>>> import numpy as np
>>> import numpy.linalg as la
>>> np.set_printoptions(precision=3, suppress=True, linewidth=120)
>>> data = np.load("block6.npy")
>>> data
array([[ 4,  4,  4],
       [ 4,  8,  8],
       [ 4,  8, 12]])
>>> data @ data
array([[ 48,  80,  96],
       [ 80, 144, 176],
       [ 96, 176, 224]])
>>> (data - data.T) / 2
array([[0., 0., 0.],
       [0., 0., 0.],
       [0., 0., 0.]])
>>> round(np.abs(la.eigvals(data)).max(), 3)
np.float64(20.196)
>>> la.matrix_power(data, 3)
array([[ 896, 1600, 1984],
       [1600, 2880, 3584],
       [1984, 3584, 4480]])
>>> (data + data.T) / 2
array([[ 4.,  4.,  4.],
       [ 4.,  8.,  8.],
       [ 4.,  8., 12.]])
>>> la.determinant(data)
Traceback (most recent call last):
  File "<python-input-10>", line 1, in <module>
    la.determinant(data)
    ^^^^^^^^^^^^^^
AttributeError: module 'numpy.linalg' has no attribute 'determinant'
>>> vals, evecs = la.eigh(data)
>>> x = np.array([-3, 2, -2])
>>> x @ data @ x
np.int64(52)
>>> evecs * np.abs(vals) @ evecs.T
array([[ 4.,  4.,  4.],
       [ 4.,  8.,  8.],
       [ 4.,  8., 12.]])
>>> out = la.inv(data)
>>> print(np.allclose(out, data.T))
False
>>> hat = np.triu(np.array([[0, -2, -2], [2, 1, 1], [-2, -2, 2]]), 1) + np.eye(3)
>>> out = hat @ data @ la.inv(hat)
>>> np.round(la.det(out), 3)
np.float64(64.0)
>>> out
array([[-12., -52.,  -8.],
       [  8.,  32.,   4.],
       [  4.,  16.,   4.]])
>>> np.trace(out), np.trace(data)
(np.float64(24.0), np.int64(24))
>>> la.matrix_rank(out)
np.int64(3)
>>> X = np.loadtxt("arr.csv", delimiter=",")
>>> X
array([[  3.,   0.,   2., -12.,   0.,  -8.],
       [  3.,  -2.,   1., -12.,   8.,  -4.],
       [  3.,   1.,  -2., -12.,  -4.,   8.],
       [ -9.,   0.,  -6.,  15.,   0.,  10.],
       [ -9.,   6.,  -3.,  15., -10.,   5.],
       [ -9.,  -3.,   6.,  15.,   5., -10.]])
>>> x = np.array([2, 2, 4, 0, 3, 3])
>>> target = X @ x
>>> target
array([-10.,  18.,  12., -12., -33., -15.])
>>> np.round(la.solve(X, 3 * target), 3) + 0
array([ 6.,  6., 12.,  0.,  9.,  9.])
>>> np.round(la.solve(X, target), 3) + 0
array([2., 2., 4., 0., 3., 3.])
>>> np.round(la.solve(X.T, X[0]), 3) + 0
array([1., 0., 0., 0., 0., 0.])
>>> def softmax(z):
...     e = np.exp(z - z.max(axis=-1, keepdims=True))
...     return e / e.sum(axis=-1, keepdims=True)
... 
>>> print(np.round(softmax(10 * X[5]), 3) + 0)
[0. 0. 0. 1. 0. 0.]
>>> scores = X @ X.T / np.sqrt(6)
>>> np.round(softmax(scores + np.triu(np.full(scores.shape, -np.inf), 1)), 3) + 0
array([[1., 0., 0., 0., 0., 0.],
       [0., 1., 0., 0., 0., 0.],
       [0., 0., 1., 0., 0., 0.],
       [0., 0., 0., 1., 0., 0.],
       [0., 0., 0., 0., 1., 0.],
       [0., 0., 0., 0., 0., 1.]])
>>> arr = np.load("mat.npy")
>>> arr
array([[0, 2, 0],
       [0, 0, 1],
       [3, 0, 0]])
>>> arr.inv()
Traceback (most recent call last):
  File "<python-input-37>", line 1, in <module>
    arr.inv()
    ^^^^^^^
AttributeError: 'numpy.ndarray' object has no attribute 'inv'
>>> print(np.allclose(arr @ arr.T, arr.T @ arr))
False
>>> np.allclose(arr, arr.T)
False
>>> la.determinant(arr)
Traceback (most recent call last):
  File "<python-input-40>", line 1, in <module>
    la.determinant(arr)
    ^^^^^^^^^^^^^^
AttributeError: module 'numpy.linalg' has no attribute 'determinant'
>>> np.sort(np.abs(la.eigvals(arr)))
array([1.817, 1.817, 1.817])
>>> print((arr - arr.T) / 2)
[[ 0.   1.  -1.5]
 [-1.   0.   0.5]
 [ 1.5 -0.5  0. ]]
>>> arr @ arr
array([[0, 0, 2],
       [3, 0, 0],
       [0, 6, 0]])
>>> rng = np.random.default_rng(54935)
>>> t = np.sort(rng.uniform(-2, 2, 16))
>>> m1 = np.c_[t, t ** 2, t ** 3] @ np.array([[-1, -4, 0, 5, 0], [3, 1, 5, -1, 3], [0, -2, 5, 4, -4]])
>>> m1
array([[  7.786,  14.058,  -4.782, -21.646,  18.603],
       [  7.417,  13.319,  -4.146, -20.393,  17.323],
       [  7.376,  13.237,  -4.078, -20.256,  17.182],
       [  3.822,   6.695,   0.122,  -9.519,   6.546],
       [  1.904,   3.55 ,   0.739,  -4.74 ,   2.342],
       [  1.366,   2.688,   0.658,  -3.511,   1.428],
       [  0.802,   1.755,   0.442,  -2.238,   0.639],
       [  0.562,   1.33 ,   0.31 ,  -1.679,   0.37 ],
       [ -0.078,  -0.483,   0.086,   0.61 ,   0.038],
       [ -0.079,  -0.504,   0.094,   0.638,   0.041],
       [ -0.081,  -0.545,   0.112,   0.691,   0.048],
       [ -0.068,  -0.921,   0.349,   1.185,   0.116],
       [  2.234,  -5.376,  11.183,   8.708,  -1.293],
       [  5.18 , -10.373,  27.698,  18.496,  -6.593],
       [  6.672, -13.159,  37.072,  24.095, -10.199],
       [  9.331, -18.556,  55.18 ,  35.054, -17.851]])
>>> d = la.norm(m1[:, None] - m1[None], axis=-1)
>>> np.unravel_index(d.round(6).argmax(), d.shape)
(np.int64(0), np.int64(15))
>>> d[7].round(6).argsort(kind="stable")[:4]
array([7, 6, 5, 8])
>>> d.mean(axis=1).argmax()
np.int64(15)
>>> np.flatnonzero(d[7] < d.mean() / 2)
array([ 3,  4,  5,  6,  7,  8,  9, 10, 11])
>>> Uu, sig, Vh = la.svd(m1)
>>> np.argmax(sig[:-1] / (sig[1:] + 1e-6)) + 1
np.int64(3)
>>> print(sig.round(3) + 0)
[102.215  40.518   5.28    0.      0.   ]
>>> out = Uu[:, :3] @ np.diag(sig[:3]) @ Vh[:3]
>>> round(float(la.norm(m1 - out, 2)), 3), round(sig[3], 3)
(0.0, np.float64(0.0))
>>> np.round(np.abs(m1 - out).max(), 3)
np.float64(0.0)
>>> f = np.array([2, 0, 9])
>>> np.convolve(m1[11], f)
array([-0.136, -1.841,  0.084, -5.916,  3.375, 10.666,  1.041])
>>> np.polyval(f, m1[11])
array([ 9.009, 10.695,  9.244, 11.809,  9.027])
>>> Xc = m1 - m1.mean(axis=0)
>>> evecs = la.svd(Xc)[2][:3]
>>> out = Xc - Xc @ evecs.T @ evecs
>>> print(np.round(out.std(axis=0), 3) + 0)
[0. 0. 0. 0. 0.]
>>> np.round(np.cov(Xc @ evecs.T, rowvar=False), 3) + 0
array([[674.42 ,   0.   ,   0.   ],
       [  0.   ,  54.543,   0.   ],
       [  0.   ,   0.   ,   1.858]])
>>> M = np.load("x.npy")
>>> M
array([[ 2,  0, -3,  2,  2],
       [ 6,  0, -9,  6,  6],
       [ 6,  0, -9,  6,  6],
       [ 6,  0, -9,  6,  6]])
>>> f, r1 = M[3], M[1]
>>> f @ r1
np.int64(189)
>>> p = (f @ r1) / (f @ f) * f
>>> la.matrix_rank(np.outer(f, r1))
np.int64(1)
>>> p
array([ 6.,  0., -9.,  6.,  6.])
>>> print(r1 - p)
[0. 0. 0. 0. 0.]
>>> J = np.load("sample8.npy")
>>> J
array([[  0,  -7,   2,   0,  -1,   5],
       [ -4,   1,  -5,   2,   2,  -2],
       [ -3,  -6,  -2,   0,   7,   8],
       [ -2,   5,  -7,   1,   0,  -2],
       [-20,  -2, -23,  10,   9,  -5]])
>>> f, r1 = J[4], J[2]
>>> f @ r1
np.int64(141)
>>> p = (f @ r1) / (f @ f) * f
>>> p
array([-2.476, -0.248, -2.847,  1.238,  1.114, -0.619])
>>> np.round((r1 - p) @ f, 3)
np.float64(-0.0)
>>> print(r1 - p)
[-0.524 -5.752  0.847 -1.238  5.886  8.619]
>>> Uu, sig, Vh = la.svd(J)
>>> evecs = Vh[:(sig > 1e-8).sum()]
>>> x = J[1] + 2 * J[3] + rng.integers(2) * np.eye(6)[3]
>>> print(x)
[ -8.  11. -19.   5.   2.  -6.]
>>> np.round(la.norm(x - evecs.T @ evecs @ x), 3)
np.float64(0.911)
>>> Uu, sig, Vh = la.svd(J)
>>> print(sig.round(3) + 0)
[35.385 15.015  5.427  3.16   0.   ]
>>> out = Uu[:, :4] @ np.diag(sig[:4]) @ Vh[:4]
>>> np.round(la.norm(J - out, 2), 3), np.round(sig[4], 3)
(np.float64(0.0), np.float64(0.0))
>>> la.matrix_rank(J, rtol=0.05)
np.int64(4)
>>> out.round(3) + 0
array([[  0.,  -7.,   2.,   0.,  -1.,   5.],
       [ -4.,   1.,  -5.,   2.,   2.,  -2.],
       [ -3.,  -6.,  -2.,   0.,   7.,   8.],
       [ -2.,   5.,  -7.,   1.,   0.,  -2.],
       [-20.,  -2., -23.,  10.,   9.,  -5.]])
>>> G = J.T @ J
>>> np.round(la.eigvalsh(G)[::-1], 3) + 0
array([1252.118,  225.443,   29.454,    9.985,    0.   ,    0.   ])
>>> out = np.array([[-1, 0], [-2, 2], [1, 1], [-1, -2], [0, 0], [1, 1]])
>>> np.einsum("ij,ij->i", J, J)
array([  79,   54,  162,   83, 1139])
>>> out @ J
Traceback (most recent call last):
  File "<python-input-98>", line 1, in <module>
    out @ J
    ~~~~^~~
ValueError: matmul: Input operand 1 has a mismatch in its core dimension 0, with gufunc signature (n?,k),(k,m?)->(n?,m?) (size 5 is different from 2)
>>> np.vstack([J, out.T]).shape
(7, 6)
>>> la.matrix_rank(np.vstack([J, out.T]))
np.int64(6)
>>> out.T @ J.T
array([[ 21,  -7,  21, -18, -14],
       [ -7,  -9,  -6,  -1, -52]])
>>> W0 = np.load("test15.npy")
>>> W0
array([[ 2.539, -4.064, -1.499],
       [ 3.235, -5.517, -1.818],
       [ 2.227, -3.356, -1.048],
       [-0.097, -0.929, -0.909],
       [-2.026,  4.147,  1.888],
       [ 0.536, -0.039,  0.604],
       [-0.86 ,  1.964,  0.917],
       [-0.692,  1.891,  1.176],
       [ 0.297, -2.203, -1.913],
       [-1.237,  1.418,  0.589],
       [ 2.222, -5.367, -2.815],
       [-0.314, -0.116, -0.525],
       [ 1.088, -2.666, -1.542],
       [-2.856,  4.444,  1.156],
       [ 2.18 , -4.642, -2.099],
       [-1.078,  1.116,  0.001],
       [-1.572,  2.674,  1.179],
       [ 0.474, -0.9  , -0.231],
       [ 0.646, -2.519, -1.706],
       [-0.264,  1.021,  0.581],
       [ 0.937, -1.039, -0.33 ],
       [ 0.726,  0.7  ,  1.461],
       [ 0.325, -1.145, -0.901],
       [-0.732,  0.627, -0.146],
       [ 1.761, -3.228, -1.243],
       [-0.846,  0.514, -0.356],
       [-0.214,  0.719,  0.506],
       [ 0.46 , -1.17 , -0.959],
       [-1.49 ,  3.497,  2.379],
       [-1.373,  1.833,  0.752],
       [ 1.587, -2.017, -0.655],
       [-1.172,  1.218,  0.195],
       [-0.162, -0.672, -0.513],
       [-1.835,  3.535,  1.778],
       [-0.667,  1.226,  0.579],
       [ 0.265, -1.348, -1.265],
       [-0.434,  0.939,  0.648],
       [ 0.559, -2.127, -1.291],
       [ 0.032, -0.611, -0.77 ]])
>>> x = np.array([-2, 1, 1])
>>> target = W0 @ x
>>> la.lstsq(W0, target)[0]
array([-2.,  1.,  1.])
>>> target = target + 0.1 * rng.normal(size=39)
>>> target
array([-10.713, -13.814,  -8.779,  -1.543,  10.238,  -0.337,   4.685,   4.47 ,  -4.549,   4.618, -12.37 ,   0.009,
        -6.452,  11.241, -10.963,   3.205,   6.966,  -1.945,  -5.577,   2.135,  -3.043,   0.713,  -2.617,   1.993,
        -8.049,   1.961,   1.693,  -3.153,   8.77 ,   5.075,  -5.687,   3.757,  -0.657,   8.696,   2.967,  -3.236,
         2.432,  -4.4  ,  -1.399])
>>> coef, *_ = la.lstsq(W0, target)
>>> print(round(float(la.norm(target - W0 @ coef)), 3))
0.729
>>> d = la.norm(W0[:, None] - W0[None], axis=-1)
>>> np.flatnonzero(d[12] < d.mean() / 2)
array([ 2,  8, 12, 18, 24, 27, 30, 35, 37])
>>> d[:5, :5]
array([[ 0.   ,  1.642,  0.896,  4.138,  9.987],
       [ 1.642,  0.   ,  2.506,  5.743, 11.611],
       [ 0.896,  2.506,  0.   ,  3.363,  9.111],
       [ 4.138,  5.743,  3.363,  0.   ,  6.108],
       [ 9.987, 11.611,  9.111,  6.108,  0.   ]])
>>> out = np.array([[-1, -5], [-3, -5], [1, -1]])
>>> np.vstack([W0, out.T]).shape
(41, 3)
>>> la.matrix_rank(np.vstack([W0, out.T]))
np.int64(3)
>>> Xc = (W0 - W0.mean(axis=0)) / W0.std(axis=0)
>>> Xc.std(axis=0)
array([1., 1., 1.])
>>> coef = la.lstsq(np.delete(Xc, 1, axis=1), Xc[:, 1])[0]
>>> coef
array([-0.574,  0.484])
>>> feats = np.tril(np.array([[-2, 2, 0, -2, 2, -2, 1, 2, -1, -2],
...     [-1, -2, -1, 0, -1, 0, -1, -2, 1, 2],
...     [1, -1, -2, 1, -1, -2, 2, -2, 2, 1],
...     [-1, 0, -2, 2, 0, 2, 0, 1, 2, 1],
...     [-1, -2, 2, 0, -2, -2, -1, 0, -2, 2],
...     [1, 1, 2, 1, 2, 1, 0, 1, 2, 0],
...     [-2, 1, 0, 0, 0, 0, 1, 2, 1, 1],
...     [-1, -2, -1, 1, 2, 0, 2, 1, 0, 1],
...     [0, -2, 1, 1, -1, -1, 0, 2, -2, -1],
...     [-2, 0, -1, -2, -2, -2, 1, -1, 1, 2]]), -1) + np.eye(10, dtype=int)
>>> feats
array([[ 1,  0,  0,  0,  0,  0,  0,  0,  0,  0],
       [-1,  1,  0,  0,  0,  0,  0,  0,  0,  0],
       [ 1, -1,  1,  0,  0,  0,  0,  0,  0,  0],
       [-1,  0, -2,  1,  0,  0,  0,  0,  0,  0],
       [-1, -2,  2,  0,  1,  0,  0,  0,  0,  0],
       [ 1,  1,  2,  1,  2,  1,  0,  0,  0,  0],
       [-2,  1,  0,  0,  0,  0,  1,  0,  0,  0],
       [-1, -2, -1,  1,  2,  0,  2,  1,  0,  0],
       [ 0, -2,  1,  1, -1, -1,  0,  2,  1,  0],
       [-2,  0, -1, -2, -2, -2,  1, -1,  1,  1]])
>>> feats.reshape(-1, 2)
array([[ 1,  0],
       [ 0,  0],
       [ 0,  0],
       [ 0,  0],
       [ 0,  0],
       [-1,  1],
       [ 0,  0],
       [ 0,  0],
       [ 0,  0],
       [ 0,  0],
       [ 1, -1],
       [ 1,  0],
       [ 0,  0],
       [ 0,  0],
       [ 0,  0],
       [-1,  0],
       [-2,  1],
       [ 0,  0],
       [ 0,  0],
       [ 0,  0],
       [-1, -2],
       [ 2,  0],
       [ 1,  0],
       [ 0,  0],
       [ 0,  0],
       [ 1,  1],
       [ 2,  1],
       [ 2,  1],
       [ 0,  0],
       [ 0,  0],
       [-2,  1],
       [ 0,  0],
       [ 0,  0],
       [ 1,  0],
       [ 0,  0],
       [-1, -2],
       [-1,  1],
       [ 2,  0],
       [ 2,  1],
       [ 0,  0],
       [ 0, -2],
       [ 1,  1],
       [-1, -1],
       [ 0,  2],
       [ 1,  0],
       [-2,  0],
       [-1, -2],
       [-2, -2],
       [ 1, -1],
       [ 1,  1]])
>>> feats.reshape(2, -1)
array([[ 1,  0,  0,  0,  0,  0,  0,  0,  0,  0, -1,  1,  0,  0,  0,  0,  0,  0,  0,  0,  1, -1,  1,  0,  0,  0,  0,
         0,  0,  0, -1,  0, -2,  1,  0,  0,  0,  0,  0,  0, -1, -2,  2,  0,  1,  0,  0,  0,  0,  0],
       [ 1,  1,  2,  1,  2,  1,  0,  0,  0,  0, -2,  1,  0,  0,  0,  0,  1,  0,  0,  0, -1, -2, -1,  1,  2,  0,  2,
         1,  0,  0,  0, -2,  1,  1, -1, -1,  0,  2,  1,  0, -2,  0, -1, -2, -2, -2,  1, -1,  1,  1]])
>>> feats.reshape(10, 11)
Traceback (most recent call last):
  File "<python-input-125>", line 1, in <module>
    feats.reshape(10, 11)
    ~~~~~~~~~~~~~^^^^^^^^
ValueError: cannot reshape array of size 100 into shape (10,11)
>>> t3 = feats.reshape(10, 2, -1)
>>> print(t3.sum(axis=1))
[[ 1  0  0  0  0]
 [-1  1  0  0  0]
 [ 1 -1  1  0  0]
 [-1  0 -2  1  0]
 [-1 -2  2  0  1]
 [ 2  1  2  1  2]
 [-2  2  0  0  0]
 [-1  0  0  1  2]
 [-1 -2  3  2 -1]
 [-4  1 -2 -1 -1]]
>>> t3.shape
(10, 2, 5)
